$ ipython --no-banner

In [1]: import numpy as np

In [2]: np.set_printoptions(precision=1, suppress=True, linewidth=140)

In [3]: tidy = lambda a: np.round(a, 1) + 0

In [4]: m1 = np.loadtxt("arr.csv", delimiter=",")

In [5]: print(m1)
[[ 1.  1.  1.  1. -1. -1. -1. -1.]
 [ 1. -1. -1.  1.  1. -1. -1.  1.]
 [ 1.  1. -1. -1.  1.  1. -1. -1.]
 [ 1.  1.  1.  1.  1.  1.  1.  1.]
 [ 1. -1. -1.  1. -1.  1.  1. -1.]
 [ 1. -1.  1. -1.  1. -1.  1. -1.]]

In [6]: other = m1 / np.sqrt((m1 ** 2).mean(axis=1, keepdims=True))

In [7]: print(np.linalg.matrix_rank(m1 - m1.mean(axis=1, keepdims=True)))
5

In [8]: print(m1 - m1.mean(axis=1, keepdims=True))
[[ 1.  1.  1.  1. -1. -1. -1. -1.]
 [ 1. -1. -1.  1.  1. -1. -1.  1.]
 [ 1.  1. -1. -1.  1.  1. -1. -1.]
 [ 0.  0.  0.  0.  0.  0.  0.  0.]
 [ 1. -1. -1.  1. -1.  1.  1. -1.]
 [ 1. -1.  1. -1.  1. -1.  1. -1.]]

In [9]: print(tidy(np.linalg.norm(other, axis=1)))
[2.8 2.8 2.8 2.8 2.8 2.8]

In [10]: print(other[4])
[ 1. -1. -1.  1. -1.  1.  1. -1.]

In [11]: f, g = m1[3], m1[2]

In [12]: print(f @ f)
8.0

In [13]: p = (f @ g) / (f @ f) * f

In [14]: print(p)
[0. 0. 0. 0. 0. 0. 0. 0.]

In [15]: print(g - p)
[ 1.  1. -1. -1.  1.  1. -1. -1.]

In [16]: def softmax(z):
    ...:     e = np.exp(z - z.max(axis=-1, keepdims=True))
    ...:     return e / e.sum(axis=-1, keepdims=True)
    ...: 

In [17]: print(tidy(softmax(10 * m1[4])))
[0.2 0.  0.  0.2 0.  0.2 0.2 0. ]

In [18]: print(tidy(softmax(m1[4] + 3)))
[0.2 0.  0.  0.2 0.  0.2 0.2 0. ]

In [19]: print(tidy(softmax(m1).sum(axis=1)))
[1. 1. 1. 1. 1. 1.]

In [20]: print(tidy(softmax(m1[4])))
[0.2 0.  0.  0.2 0.  0.2 0.2 0. ]

In [21]: att = m1 @ m1.T / np.sqrt(8)

In [22]: print(tidy(softmax(att + np.triu(np.full(att.shape, -np.inf), 1))))
[[1.  0.  0.  0.  0.  0. ]
 [0.1 0.9 0.  0.  0.  0. ]
 [0.1 0.1 0.9 0.  0.  0. ]
 [0.1 0.1 0.1 0.8 0.  0. ]
 [0.  0.  0.  0.  0.8 0. ]
 [0.  0.  0.  0.  0.  0.8]]

In [23]: print(tidy(softmax(att)[4] @ m1))
[ 1.  -0.7 -0.7  0.8 -0.6  0.7  0.7 -0.8]

In [24]: print(tidy(softmax(att)))
[[0.8 0.  0.  0.  0.  0. ]
 [0.  0.8 0.  0.  0.  0. ]
 [0.  0.  0.8 0.  0.  0. ]
 [0.  0.  0.  0.8 0.  0. ]
 [0.  0.  0.  0.  0.8 0. ]
 [0.  0.  0.  0.  0.  0.8]]

In [25]: f = np.array([-3, -2])

In [26]: print(np.correlate(m1[1], m1[3], "full"))
[ 1.  0. -1.  0.  1.  0. -1.  0. -1.  0.  1.  0. -1.  0.  1.]

In [27]: print(np.convolve(m1[1], f))
[-3.  1.  5. -1. -5.  1.  5. -1. -2.]

In [28]: print(np.array([np.convolve(row, f, "same") for row in m1]))
[[-3. -5. -5. -5.  1.  5.  5.  5.]
 [-3.  1.  5. -1. -5.  1.  5. -1.]
 [-3. -5.  1.  5. -1. -5.  1.  5.]
 [-3. -5. -5. -5. -5. -5. -5. -5.]
 [-3.  1.  5. -1.  1. -1. -5.  1.]
 [-3.  1. -1.  1. -1.  1. -1.  1.]]

In [29]: print(np.cross(m1[1, :3], m1[3, :3]))
[ 0. -2.  2.]

In [30]: print(tidy(np.linalg.norm(m1) ** 2 / np.linalg.norm(m1, 2) ** 2))
6.0

In [31]: print(tidy(np.linalg.norm(m1, axis=1)))
[2.8 2.8 2.8 2.8 2.8 2.8]

In [32]: print(tidy(np.linalg.norm(m1, 1)), tidy(np.linalg.norm(m1, np.inf)))
6.0 8.0

In [33]: print(np.linalg.norm(m1, axis=1).argmax())
0

In [34]: rng = np.random.default_rng(10)

In [35]: K = np.eye(4, dtype=int)[rng.permutation(4)] * np.array([-1, 1, 2, -1])

In [36]: print(K)
[[ 0  0  2  0]
 [ 0  0  0 -1]
 [ 0  1  0  0]
 [-1  0  0  0]]

In [37]: print(K.T @ K)
[[1 0 0 0]
 [0 1 0 0]
 [0 0 4 0]
 [0 0 0 1]]

In [38]: print(K @ K.T)
[[4 0 0 0]
 [0 1 0 0]
 [0 0 1 0]
 [0 0 0 1]]
